>>> import numpy as np
>>> np.set_printoptions(precision=3, suppress=True, linewidth=200, floatmode="fixed")
>>> F = np.load("x.npy")
>>> F
array([[-2, -2, -6,  6],
       [-2, -2, -6,  6],
       [-3, -3, -9,  9],
       [ 3,  3,  9, -9]])
>>> W = np.array([[0, 1, 2, 3, 1], [2, 3, 0, 2, 1], [1, 3, 0, 0, 1], [0, 2, 0, 1, 1]])
>>> beta = np.array([4, -4, -9, 6, 8])
>>> H = np.maximum(F @ W + beta, 0)
>>> (H > 0).mean(axis=0)
array([0.250, 0.250, 0.000, 0.750, 1.000])
>>> cent = np.array([[3, 1, 0], [1, 3, 3], [2, 0, 2], [3, 0, 1], [0, 3, 0]])
>>> W @ cent
array([[14,  6, 10],
       [15, 14, 11],
       [ 6, 13,  9],
       [ 5,  9,  7]])
>>> (H @ cent).round(6).argmax(axis=1)
array([1, 1, 1, 1])
>>> np.round(np.linalg.svd(F, compute_uv=False), 3) + 0
array([22.804,  0.000,  0.000,  0.000])
>>> F.mean(axis=0)
array([-1.000, -1.000, -3.000,  3.000])
>>> F.sum(axis=0)
array([ -4,  -4, -12,  12])
>>> F - F[0]
array([[  0,   0,   0,   0],
       [  0,   0,   0,   0],
       [ -1,  -1,  -3,   3],
       [  5,   5,  15, -15]])
>>> W0 = np.load("arr.npy")
>>> W0
array([[2.000, 1.000, 0.000],
       [0.000, 2.000, 1.000],
       [0.000, 0.000, 2.000]])
>>> u = np.array([3, 3, 0])
>>> other = W0 + np.outer(u, np.eye(3)[0])
>>> np.linalg.matrix_rank(other - W0)
np.int64(1)
>>> other
array([[5.000, 1.000, 0.000],
       [3.000, 2.000, 1.000],
       [0.000, 0.000, 2.000]])
>>> W = np.array([[1, 3, 0, 1, 2], [2, 3, 2, 2, 0], [3, 0, 1, 1, 1]])
>>> beta = np.array([2, 3, 0, 3, 2])
>>> H = np.maximum(W0 @ W + beta, 0)
>>> (H > 0).mean(axis=0)
array([1.000, 1.000, 1.000, 1.000, 1.000])
>>> np.linalg.matrix_rank(H)
np.int64(3)
>>> cent = np.array([[2, 1], [0, 2], [2, -2], [1, 1], [1, -1]])
>>> W @ cent
array([[ 5,  6],
       [10,  6],
       [10,  1]])
>>> H @ cent
array([[29.000, 27.000],
       [39.000, 22.000],
       [29.000, 11.000]])
>>> O, V = np.linalg.qr(W0[:, :1])[0], np.linalg.qr(W0[:, 1:])[0]
>>> sigma = np.linalg.svd(O.T @ V, compute_uv=False)
>>> sigma
array([0.488])
>>> np.round(np.linalg.norm(O @ O.T - V @ V.T, 2), 3)
np.float64(1.0)
>>> np.degrees(np.arccos(sigma.clip(0, 1)))
array([60.794])
>>> np.sort(np.linalg.eigvals(W0))
array([2.000, 2.000, 2.000])
>>> np.prod(np.diag(W0)), round(float(np.linalg.det(W0)), 3)
(np.float64(8.0), 8.0)
>>> W0 @ W0
array([[4.000, 4.000, 1.000],
       [0.000, 4.000, 4.000],
       [0.000, 0.000, 4.000]])
>>> u = np.array([5, 1, -4])
>>> feats = -1 * np.eye(3) + np.outer(u, u)
>>> feats
array([[ 24.000,   5.000, -20.000],
       [  5.000,   0.000,  -4.000],
       [-20.000,  -4.000,  15.000]])
>>> x0 = np.array([1, 1, -3])
>>> rhs = feats @ x0
>>> beta, lr = np.zeros(3), 1 / np.linalg.norm(feats, 2) ** 2
>>> for i in range(12):
...     beta -= lr * feats.T @ (feats @ beta - rhs)
...     if i % 2 == 0: print(i, round(np.linalg.norm(feats @ beta - rhs), 3))
... 
0 1.812
2 1.809
4 1.807
6 1.805
8 1.803
10 1.801
>>> round(float(np.linalg.cond(feats)), 3)
41.0
>>> J = np.load("data.npy")
>>> J
array([[  3,   3,  -3,  -3],
       [ -6,  12,   6, -12],
       [ -2,  -2,  -2,  -2],
       [  4,  -8,   4,  -8]])
>>> u, r1 = J[2], J[3]
>>> u @ u
np.int64(16)
>>> u @ r1
np.int64(16)
>>> p = (u @ r1) / (u @ u) * u
>>> p
array([-2.000, -2.000, -2.000, -2.000])
>>> round(np.linalg.norm(u + r1) ** 2 + np.linalg.norm(u - r1) ** 2, 3)
np.float64(352.0)
>>> rng = np.random.default_rng(9303)
>>> z = rng.permutation(4)
>>> z
array([3, 0, 1, 2])
>>> other = J[z][:, z]
>>> np.sort(np.abs(np.linalg.eigvals(other)))
array([ 6.000,  8.000,  9.000, 12.000])
>>> np.trace(other)
np.int64(5)
>>> np.allclose(other, J)
False
>>> other = J[0, 0] * J[1:] - np.outer(J[1:, 0], J[0])
>>> other
array([[  0,  54,   0, -54],
       [  0,   0, -12, -12],
       [  0, -36,  24, -12]])
>>> np.flatnonzero(~other.round(6).any(axis=1))
array([], dtype=int64)
>>> J[:, 0] / J[0, 0]
array([ 1.000, -2.000, -0.667,  1.333])
>>> np.linalg.matrix_rank(other), np.linalg.matrix_rank(J)
(np.int64(3), np.int64(4))
>>> m1 = np.cumsum(np.array([[2, 2, -8],
...     [1, -1, 8],
...     [8, 7, 8],
...     [-1, -6, -6],
...     [2, 8, -9],
...     [-1, -7, -8],
...     [7, 3, 2],
...     [6, -1, -1],
...     [-5, 7, -9],
...     [-6, 0, -2]]), axis=0)
>>> m1
array([[  2,   2,  -8],
       [  3,   1,   0],
       [ 11,   8,   8],
       [ 10,   2,   2],
       [ 12,  10,  -7],
       [ 11,   3, -15],
       [ 18,   6, -13],
       [ 24,   5, -14],
       [ 19,  12, -23],
       [ 13,  12, -25]])
>>> hat = m1 @ np.linalg.solve(m1.T @ m1, m1.T)
>>> np.diag(hat)
array([0.056, 0.012, 0.656, 0.186, 0.286, 0.192, 0.207, 0.572, 0.318, 0.515])
>>> np.trace(hat)
np.float64(3.0)
>>> hat @ m1[:, 1]
array([ 2.000,  1.000,  8.000,  2.000, 10.000,  3.000,  6.000,  5.000, 12.000, 12.000])
>>> np.linalg.matrix_rank(np.eye(10) - hat)
np.int64(7)
